$ python -q
>>> import numpy as np
>>> np.set_printoptions(precision=4, suppress=True, linewidth=100)
>>> J = np.loadtxt("layer1.csv", delimiter=",")
>>> print(J)
[[-1.  1. -2.  2. -2.]
 [-1.  2.  1.  1. -1.]
 [ 0. -2. -2.  2. -1.]
 [-2.  1.  0.  1. -2.]
 [-4.  4. -1.  4. -5.]
 [-3.  2. -2.  3. -4.]
 [-2.  1. -3.  4. -7.]
 [ 1.  1.  1. -1. -2.]
 [ 0. -2. -2.  2. -1.]
 [ 0.  0.  0.  0.  0.]
 [-2. -1. -2.  3. -3.]
 [ 0.  0.  0.  0.  0.]
 [-2. -1. -2.  3. -3.]
 [ 0.  0.  0.  0.  0.]
 [ 2. -3. -2.  0. -2.]
 [ 0.  0.  0.  0.  0.]
 [ 0.  0.  0. -1. -3.]
 [-2.  1. -3.  5. -4.]
 [ 0.  0.  0.  0.  0.]
 [ 0.  0.  0.  0.  0.]
 [ 0. -2. -2.  2. -1.]
 [ 0.  0.  0.  0.  0.]
 [ 0. -2. -2.  2. -1.]
 [ 0. -2. -2.  2. -1.]
 [-2.  1.  0.  1. -2.]
 [ 2. -1.  0. -2. -1.]
 [ 0.  0.  0.  0.  0.]
 [-1.  1. -2.  2. -2.]
 [-2. -1. -2.  3. -3.]
 [-1.  1. -2.  2. -2.]
 [ 0.  0.  0.  0.  0.]]
>>> D = np.linalg.norm(J[:, None] - J[None], axis=-1)
>>> print(np.unravel_index(D.round(6).argmax(), D.shape))
(np.int64(4), np.int64(25))
>>> print(np.linalg.norm(J, axis=1))
[3.7417 2.8284 3.6056 3.1623 8.6023 6.4807 8.8882 2.8284 3.6056 0.     5.1962 0.     5.1962 0.
 4.5826 0.     3.1623 7.4162 0.     0.     3.6056 0.     3.6056 3.6056 3.1623 3.1623 0.     3.7417
 5.1962 3.7417 0.    ]
>>> idx = J[:, 0] > np.median(J[:, 0])
>>> r0 = J[idx].mean(axis=0) - J[~idx].mean(axis=0)
>>> print(r0)
[ 2.5595 -1.0714  0.7381 -2.5357  0.0476]
>>> print(idx.astype(int))
[0 0 0 0 0 0 0 1 0 0 0 0 0 0 1 0 0 0 0 0 0 0 0 0 0 1 0 0 0 0 0]
>>> print(((J - J.mean(axis=0)) @ r0 > 0).astype(int))
[0 0 1 0 0 0 0 1 1 1 0 1 0 1 1 1 1 0 1 1 1 1 1 1 0 1 1 0 0 0 1]
>>> print(np.argsort(-np.abs(r0).round(6), kind="stable"))
[0 3 1 2 4]
>>> Xc = J - J.mean(axis=1)
Traceback (most recent call last):
  File "<python-input-13>", line 1, in <module>
    Xc = J - J.mean(axis=1)
         ~~^~~~~~~~~~~~~~~~
ValueError: operands could not be broadcast together with shapes (31,5) (31,) 
>>> Xc = J - J.mean(axis=0)
>>> Uu, sv, Vt = np.linalg.svd(Xc, full_matrices=False)
>>> print(np.round(Xc.mean(axis=0), 4) + 0)
[0. 0. 0. 0. 0.]
>>> print(np.searchsorted(np.cumsum(sv ** 2) / (sv ** 2).sum(), 0.9) + 1)
3
>>> print((np.sign(Uu[:, 0]) == np.sign(Uu[0, 0])).astype(int))
[1 0 0 1 1 1 1 0 0 0 1 0 1 0 0 0 0 1 0 0 0 0 0 0 1 0 0 1 1 1 0]
>>> print(Vt[0] * np.sign(Vt[0, np.abs(Vt[0]).argmax()]))
[-0.4389  0.2515 -0.2968  0.5747 -0.5707]
>>> mat = np.loadtxt("data.csv", delimiter=",")
>>> print(mat)
[[1. 3. 3. 2. 1.]
 [2. 6. 1. 0. 2.]
 [1. 3. 3. 2. 1.]
 [0. 9. 1. 3. 3.]
 [2. 0. 3. 0. 0.]
 [2. 3. 3. 2. 1.]
 [0. 3. 3. 2. 1.]
 [0. 0. 0. 3. 0.]
 [3. 6. 2. 2. 2.]]
>>> out = mat[0, 0] * mat[1:] - np.outer(mat[1:, 0], mat[0])
>>> print(out)
[[ 0.  0. -5. -4.  0.]
 [ 0.  0.  0.  0.  0.]
 [ 0.  9.  1.  3.  3.]
 [ 0. -6. -3. -4. -2.]
 [ 0. -3. -3. -2. -1.]
 [ 0.  3.  3.  2.  1.]
 [ 0.  0.  0.  3.  0.]
 [ 0. -3. -7. -4. -1.]]
>>> print(np.linalg.matrix_rank(out), np.linalg.matrix_rank(mat))
3 4
>>> vec = np.array([1, 0, 0, 2, 0])
>>> rhs = J @ vec
>>> print(rhs)
[ 3.  1.  4.  0.  4.  3.  6. -1.  4.  0.  4.  0.  4.  0.  2.  0. -2.  8.  0.  0.  4.  0.  4.  4.
  0. -2.  0.  3.  4.  3.  0.]
>>> print(np.round(np.linalg.pinv(J) @ J, 4) + 0)
[[1. 0. 0. 0. 0.]
 [0. 1. 0. 0. 0.]
 [0. 0. 1. 0. 0.]
 [0. 0. 0. 1. 0.]
 [0. 0. 0. 0. 1.]]
>>> print(np.round(np.linalg.lstsq(J, rhs)[0], 4) + 0)
[1. 0. 0. 2. 0.]
>>> rng = np.random.default_rng(1463)
>>> rhs = rhs + 0.05 * rng.normal(size=31)
>>> print(rhs)
[ 3.0314  1.0377  4.0942 -0.034   3.9974  3.0812  6.0183 -0.9775  3.9543  0.0659  4.026  -0.0578
  4.0277 -0.001   1.9534  0.1121 -1.9546  7.9971  0.0402  0.0439  4.0562  0.0078  4.0168  3.9747
 -0.0461 -2.01    0.0053  3.0573  4.0262  3.0295  0.11  ]
>>> c, *_ = np.linalg.lstsq(J, rhs)
>>> print(c)
[ 0.9972  0.0066 -0.0167  1.9944  0.001 ]
>>> print([round(float(np.linalg.norm(np.linalg.solve(J.T @ J + lam * np.eye(5), J.T @ rhs))), 2) for lam in (0, 1, 10, 100)])
[2.23, 1.84, 1.18, 0.71]
>>> print(round(float(np.linalg.norm(rhs - J @ c)), 4))
0.2595
>>> r0 = np.array([3, 1])
>>> print(np.cross(mat[1, :3], mat[2, :3]))
[15. -5.  0.]
>>> print(np.correlate(mat[1], mat[2], "full"))
[ 2. 10. 19. 26. 25. 13.  7.  6.  2.]
>>> print(np.convolve(mat[1], r0))
[ 6. 20.  9.  1.  6.  2.]
>>> print(np.linalg.lstsq(mat[:-1].T, mat[-1])[2])
4
>>> try:
...     np.linalg.inv(mat)
... except np.linalg.LinAlgError as e:
...     print(e)
... 
Last 2 dimensions of the array must be square
>>> print(np.allclose(mat[:-1].T @ np.linalg.lstsq(mat[:-1].T, mat[-1])[0], mat[-1]))
True
>>> print(np.unique(mat.round(6), axis=0).shape)
(8, 5)
>>> F = np.loadtxt("case4.csv", delimiter=",")
>>> print(F)
[[ 1.   1.   0.3  0.4  0.8  1.6 -0.1]
 [-0.2  1.3 -0.5 -1.7  2.   0.5 -0.2]
 [ 0.8 -0.7 -0.2  0.3 -1.9 -0.9 -0.3]
 [-1.  -1.4  0.9  1.   0.7  0.   0.5]
 [ 0.4 -1.  -0.4  0.2  0.7 -0.8 -0.1]]
>>> def softmax(z):
...     e = np.exp(z - z.max(axis=-1, keepdims=True))
...     return e / e.sum(axis=-1, keepdims=True)
... 
>>> print(np.round(softmax(10 * F[3]), 4) + 0)
[0.     0.     0.2583 0.702  0.035  0.     0.0047]
>>> scores = F @ F.T / np.sqrt(7)
>>> print(softmax(scores)[3] @ F)
[-0.558  -1.0754  0.5692  0.7184  0.6036 -0.0591  0.3109]
>>> T = np.stack([F, -1 * F, F[::-1]])
>>> print(np.linalg.norm(T, axis=(1, 2)))
[5.3292 5.3292 5.3292]
>>> print(T.sum(axis=0))
[[ 0.4 -1.  -0.4  0.2  0.7 -0.8 -0.1]
 [-1.  -1.4  0.9  1.   0.7  0.   0.5]
 [ 0.8 -0.7 -0.2  0.3 -1.9 -0.9 -0.3]
 [-0.2  1.3 -0.5 -1.7  2.   0.5 -0.2]
 [ 1.   1.   0.3  0.4  0.8  1.6 -0.1]]
>>> print(T.shape)
(3, 5, 7)
>>> print(np.round(np.linalg.norm(F, 1), 4), round(np.linalg.norm(F, np.inf), 4))
6.1 6.4
>>> print(round(np.linalg.norm(F[4], 1), 4), np.round(np.linalg.norm(F[4], np.inf), 4))
3.6 1.0
>>> print(round(np.linalg.norm(F[4] - F[2]), 4))
2.6665
>>> print(round(float(np.linalg.norm(F) ** 2 / np.linalg.norm(F, 2) ** 2), 4))
1.8494
>>> print(np.linalg.norm(F, axis=0))
[1.6852 2.4779 1.1619 2.0445 3.0381 2.064  0.6325]
>>> r0, r1 = F[1], F[0]
>>> print(r0 @ r0)
9.16
>>> p = (r0 @ r1) / (r0 @ r0) * r0
>>> print(r1 - p)
[ 1.0587  0.6182  0.4468  0.8992  0.2127  1.4532 -0.0413]
>>> F @ F
Traceback (most recent call last):
  File "<python-input-64>", line 1, in <module>
    F @ F
    ~~^~~
ValueError: matmul: Input operand 1 has a mismatch in its core dimension 0, with gufunc signature (n?,k),(k,m?)->(n?,m?) (size 5 is different from 7)
>>> C2 = F.T @ F
>>> print(np.diag(C2))
[2.84 6.14 1.35 4.18 9.23 4.26 0.4 ]
>>> print((F @ F.T).shape)
(5, 5)
>>> print(np.linalg.matrix_rank(C2))
5
>>> print(np.round(np.linalg.eigvalsh(C2)[::-1], 4) + 0)
[15.3561  6.7199  4.4077  1.8421  0.0742  0.      0.    ]
>>> arr = np.load("out6.npy")
>>> print(arr)
[[ 2.6997 -0.639  -0.0559 -0.027  -0.067   0.1301 -0.2417  0.4995]
 [-0.639   1.3497 -0.5663  0.2184  0.1231  0.0472 -0.9366  0.6724]
 [-0.0559 -0.5663  1.6077 -0.0196  0.542   0.2965 -0.3584 -0.1379]
 [-0.027   0.2184 -0.0196  2.4478 -0.2287  0.5076  0.5966  0.7104]
 [-0.067   0.1231  0.542  -0.2287  2.2668 -0.7462  0.2841  0.8114]
 [ 0.1301  0.0472  0.2965  0.5076 -0.7462  0.5546 -0.4917 -0.0538]
 [-0.2417 -0.9366 -0.3584  0.5966  0.2841 -0.4917  2.0259 -0.3677]
 [ 0.4995  0.6724 -0.1379  0.7104  0.8114 -0.0538 -0.3677  1.0476]]
>>> vec = np.array([0, 1, 2, 5, 0, 0, -3, 5])
>>> h1 = np.maximum(arr @ vec, 0)
>>> print(np.tanh(arr @ vec))
[ 0.9815  1.      0.9944  1.      0.9971  0.9997 -1.      1.    ]
>>> vals, vecs = np.linalg.eigh(arr)
>>> vec = np.array([-6, 9, -5, 6, 5, 4, -5, -3])
>>> print(vecs * np.abs(vals) @ vecs.T)
[[ 2.6997 -0.639  -0.0559 -0.027  -0.067   0.1301 -0.2417  0.4995]
 [-0.639   1.3497 -0.5663  0.2184  0.1231  0.0472 -0.9366  0.6724]
 [-0.0559 -0.5663  1.6077 -0.0196  0.542   0.2965 -0.3584 -0.1379]
 [-0.027   0.2184 -0.0196  2.4478 -0.2287  0.5076  0.5966  0.7104]
 [-0.067   0.1231  0.542  -0.2287  2.2668 -0.7462  0.2841  0.8114]
 [ 0.1301  0.0472  0.2965  0.5076 -0.7462  0.5546 -0.4917 -0.0538]
 [-0.2417 -0.9366 -0.3584  0.5966  0.2841 -0.4917  2.0259 -0.3677]
 [ 0.4995  0.6724 -0.1379  0.7104  0.8114 -0.0538 -0.3677  1.0476]]
>>> print(vecs * np.maximum(vals, 0) @ vecs.T)
[[ 2.6997 -0.639  -0.0559 -0.027  -0.067   0.1301 -0.2417  0.4995]
 [-0.639   1.3497 -0.5663  0.2184  0.1231  0.0472 -0.9366  0.6724]
 [-0.0559 -0.5663  1.6077 -0.0196  0.542   0.2965 -0.3584 -0.1379]
 [-0.027   0.2184 -0.0196  2.4478 -0.2287  0.5076  0.5966  0.7104]
 [-0.067   0.1231  0.542  -0.2287  2.2668 -0.7462  0.2841  0.8114]
 [ 0.1301  0.0472  0.2965  0.5076 -0.7462  0.5546 -0.4917 -0.0538]
 [-0.2417 -0.9366 -0.3584  0.5966  0.2841 -0.4917  2.0259 -0.3677]
 [ 0.4995  0.6724 -0.1379  0.7104  0.8114 -0.0538 -0.3677  1.0476]]
>>> print(round(float(vec @ arr @ vec), 4))
497.2982
>>> print(np.round(np.linalg.eigvalsh(arr[1:, 1:]), 4) + 0)
[0.     0.     0.2606 2.0397 3.     3.     3.    ]
>>> print(np.unique(arr.round(6), axis=0).shape)
(8, 8)
>>> print(np.abs(np.diag(np.linalg.qr(arr)[1])) > 1e-9)
[ True  True  True  True  True False False False]
>>> print(np.allclose(arr[:-1].T @ np.linalg.lstsq(arr[:-1].T, arr[-1])[0], arr[-1]))
True
>>> print(np.linalg.lstsq(arr[:-1].T, arr[-1])[2])
5
>>> print(round(float(np.trace(np.linalg.pinv(arr) @ arr)), 4))
5.0
>>> print(arr @ np.linalg.pinv(arr) @ arr)
[[ 2.6997 -0.639  -0.0559 -0.027  -0.067   0.1301 -0.2417  0.4995]
 [-0.639   1.3497 -0.5663  0.2184  0.1231  0.0472 -0.9366  0.6724]
 [-0.0559 -0.5663  1.6077 -0.0196  0.542   0.2965 -0.3584 -0.1379]
 [-0.027   0.2184 -0.0196  2.4478 -0.2287  0.5076  0.5966  0.7104]
 [-0.067   0.1231  0.542  -0.2287  2.2668 -0.7462  0.2841  0.8114]
 [ 0.1301  0.0472  0.2965  0.5076 -0.7462  0.5546 -0.4917 -0.0538]
 [-0.2417 -0.9366 -0.3584  0.5966  0.2841 -0.4917  2.0259 -0.3677]
 [ 0.4995  0.6724 -0.1379  0.7104  0.8114 -0.0538 -0.3677  1.0476]]
